% python3 -q
>>> import numpy as np
>>> from numpy import linalg as LA
>>> np.set_printoptions(precision=2, suppress=True, linewidth=140)
>>> def rnd(a):
...     return np.round(a, 2) + 0
... 
>>> F = np.load("block17.npy")
>>> F
array([[9, 5, 9, 7, 5, 0, 0, 6, 8],
       [9, 5, 9, 7, 5, 0, 0, 6, 8],
       [4, 9, 2, 8, 2, 7, 9, 3, 2],
       [6, 0, 4, 7, 7, 3, 5, 4, 3],
       [5, 9, 2, 3, 6, 7, 9, 3, 2],
       [5, 7, 5, 4, 7, 9, 7, 2, 7]])
>>> U, sigma, Vt = LA.svd(F)
>>> vecs = Vt[:(sigma > 1e-8).sum()]
>>> rng = np.random.default_rng(344)
>>> x = F[2] + -3 * F[4] + rng.integers(2) * np.eye(9)[2]
>>> print(x)
[-11. -18.  -4.  -1. -16. -14. -18.  -6.  -4.]
>>> rnd(np.diag(vecs.T @ vecs))
array([0.35, 0.88, 0.31, 0.85, 0.67, 0.59, 0.51, 0.25, 0.58])
>>> LA.matrix_rank(np.vstack([F, x]))
np.int64(5)
>>> rank = LA.matrix_rank(F)
>>> rank
np.int64(5)
>>> N = LA.svd(F)[2][rank:].T
>>> [int(LA.matrix_rank(F[:i])) for i in range(1, len(F) + 1)]
[1, 1, 2, 3, 4, 5]
>>> LA.matrix_rank(F.T @ F), LA.matrix_rank(F @ F.T)
(np.int64(5), np.int64(5))
>>> print(np.allclose(F @ N, 0))
True
>>> N.shape
(9, 4)
>>> [int(LA.matrix_rank(np.delete(F, i, axis=0))) for i in range(6)]
[5, 5, 4, 4, 4, 4]
>>> U, sigma, Vt = LA.svd(F)
>>> rnd(sigma)
array([38.9 , 16.75,  6.6 ,  6.18,  3.53,  0.  ])
>>> out = U[:, :5] @ np.diag(sigma[:5]) @ Vt[:5]
>>> LA.matrix_rank(out)
np.int64(5)
>>> rnd(out)
array([[9., 5., 9., 7., 5., 0., 0., 6., 8.],
       [9., 5., 9., 7., 5., 0., 0., 6., 8.],
       [4., 9., 2., 8., 2., 7., 9., 3., 2.],
       [6., 0., 4., 7., 7., 3., 5., 4., 3.],
       [5., 9., 2., 3., 6., 7., 9., 3., 2.],
       [5., 7., 5., 4., 7., 9., 7., 2., 7.]])
>>> print(rnd(np.abs(F - out).max()))
0.0
>>> r0 = np.array([0, -1])
>>> np.convolve(F[4], r0)
array([ 0, -5, -9, -2, -3, -6, -7, -9, -3, -2])
>>> np.polyval(r0, F[4])
array([-1, -1, -1, -1, -1, -1, -1, -1, -1])
>>> mat = np.load("case14.npy")
>>> mat
array([[-2.,  1.,  0.,  0.,  0.,  0.],
       [ 0., -2.,  1.,  0.,  0.,  0.],
       [ 0.,  0., -2.,  1.,  0.,  0.],
       [ 0.,  0.,  0., -2.,  1.,  0.],
       [ 0.,  0.,  0.,  0., -2.,  1.],
       [ 0.,  0.,  0.,  0.,  0., -2.]])
>>> blk = np.stack([mat, 5 * mat, mat[::-1]])
>>> print(rnd(LA.norm(blk, axis=(1, 2))))
[ 5.39 26.93  5.39]
>>> LA.matrix_rank(blk.reshape(3, -1))
np.int64(2)
>>> LA.matrix_rank(blk)
array([6, 6, 6])
>>> blk.sum(axis=0)
array([[-12.,   6.,   0.,   0.,   0.,  -2.],
       [  0., -12.,   6.,   0.,  -2.,   1.],
       [  0.,   0., -12.,   4.,   1.,   0.],
       [  0.,   0.,  -2., -11.,   6.,   0.],
       [  0.,  -2.,   1.,   0., -12.,   6.],
       [ -2.,   1.,   0.,   0.,   0., -12.]])
>>> print((blk @ mat.T).shape)
(3, 6, 6)
>>> [int(LA.matrix_rank(LA.matrix_power(mat, p))) for p in range(1, 7)]
[6, 6, 6, 6, 6, 6]
>>> np.prod(np.diag(mat)), rnd(LA.det(mat))
(np.float64(64.0), np.float64(64.0))
>>> data = np.array([[0.0, -1.1, 0.2, -0.1, -1.4, 0.1],
...     [-0.7, 0.2, -0.8, 0.1, 0.8, -0.2],
...     [-0.6, -0.5, -0.7, 0.1, 0.2, 0.4],
...     [-1.1, 0.9, 0.1, 0.3, -0.2, 1.5]])
>>> data
array([[ 0. , -1.1,  0.2, -0.1, -1.4,  0.1],
       [-0.7,  0.2, -0.8,  0.1,  0.8, -0.2],
       [-0.6, -0.5, -0.7,  0.1,  0.2,  0.4],
       [-1.1,  0.9,  0.1,  0.3, -0.2,  1.5]])
>>> r0, r1 = data[1], data[3]
>>> rnd(r0 @ r1)
np.float64(0.44)
>>> pr = (r0 @ r1) / (r0 @ r0) * r0
>>> LA.matrix_rank(np.outer(r0, r1))
np.int64(1)
>>> Q, vecs = LA.qr(mat[:, :3])[0], LA.qr(mat[:, 3:])[0]
>>> sigma = LA.svd(Q.T @ vecs, compute_uv=False)
>>> rnd(sigma)
array([0.5, 0. , 0. ])
>>> rnd(np.degrees(np.arccos(sigma.clip(0, 1))))
array([60.19, 90.  , 90.  ])
>>> (sigma > 0.9).sum()
np.int64(0)
>>> C2 = data.T @ data
>>> rnd(LA.eigvalsh(C2)[::-1])
array([5.22, 3.61, 1.87, 0.11, 0.  , 0.  ])
>>> (data @ data.T).shape
(4, 4)
>>> rnd(np.diag(C2))
array([2.06, 2.31, 1.18, 0.12, 2.68, 2.46])
>>> rnd(LA.svd(data, compute_uv=False) ** 2)
array([5.22, 3.61, 1.87, 0.11])
>>> LA.matrix_rank(C2)
np.int64(4)
>>> U, sigma, Vt = LA.svd(data, full_matrices=False)
>>> rnd(np.abs(Vt[0]))
array([0.54, 0.52, 0.21, 0.15, 0.39, 0.47])
>>> np.abs(U[:, 0]).round(6).argmax()
np.int64(3)
>>> rnd(sigma / sigma[0])
array([1.  , 0.83, 0.6 , 0.15])
>>> print(rnd(np.cumsum(sigma ** 2) / np.sum(sigma ** 2)))
[0.48 0.82 0.99 1.  ]
>>> out = np.array([[2, -1], [-2, 0]])
>>> Z = np.array([[0, 2], [1, -2]])
>>> A = np.kron(out, Z)
>>> A
array([[ 0,  4,  0, -2],
       [ 2, -4, -1,  2],
       [ 0, -4,  0,  0],
       [-2,  4,  0,  0]])
>>> print(np.kron(np.eye(2, dtype=int), A))
[[ 0  4  0 -2  0  0  0  0]
 [ 2 -4 -1  2  0  0  0  0]
 [ 0 -4  0  0  0  0  0  0]
 [-2  4  0  0  0  0  0  0]
 [ 0  0  0  0  0  4  0 -2]
 [ 0  0  0  0  2 -4 -1  2]
 [ 0  0  0  0  0 -4  0  0]
 [ 0  0  0  0 -2  4  0  0]]
>>> np.einsum("ii->", A)
np.int64(-4)
>>> rnd(np.poly(A))
array([  1.,   4., -24.,  16.,  16.])
>>> rnd(LA.eigvals(A).sum().real)
np.float64(-4.0)
>>> rnd(LA.eigvals(A))
array([-7.46, -0.54,  2.  ,  2.  ])
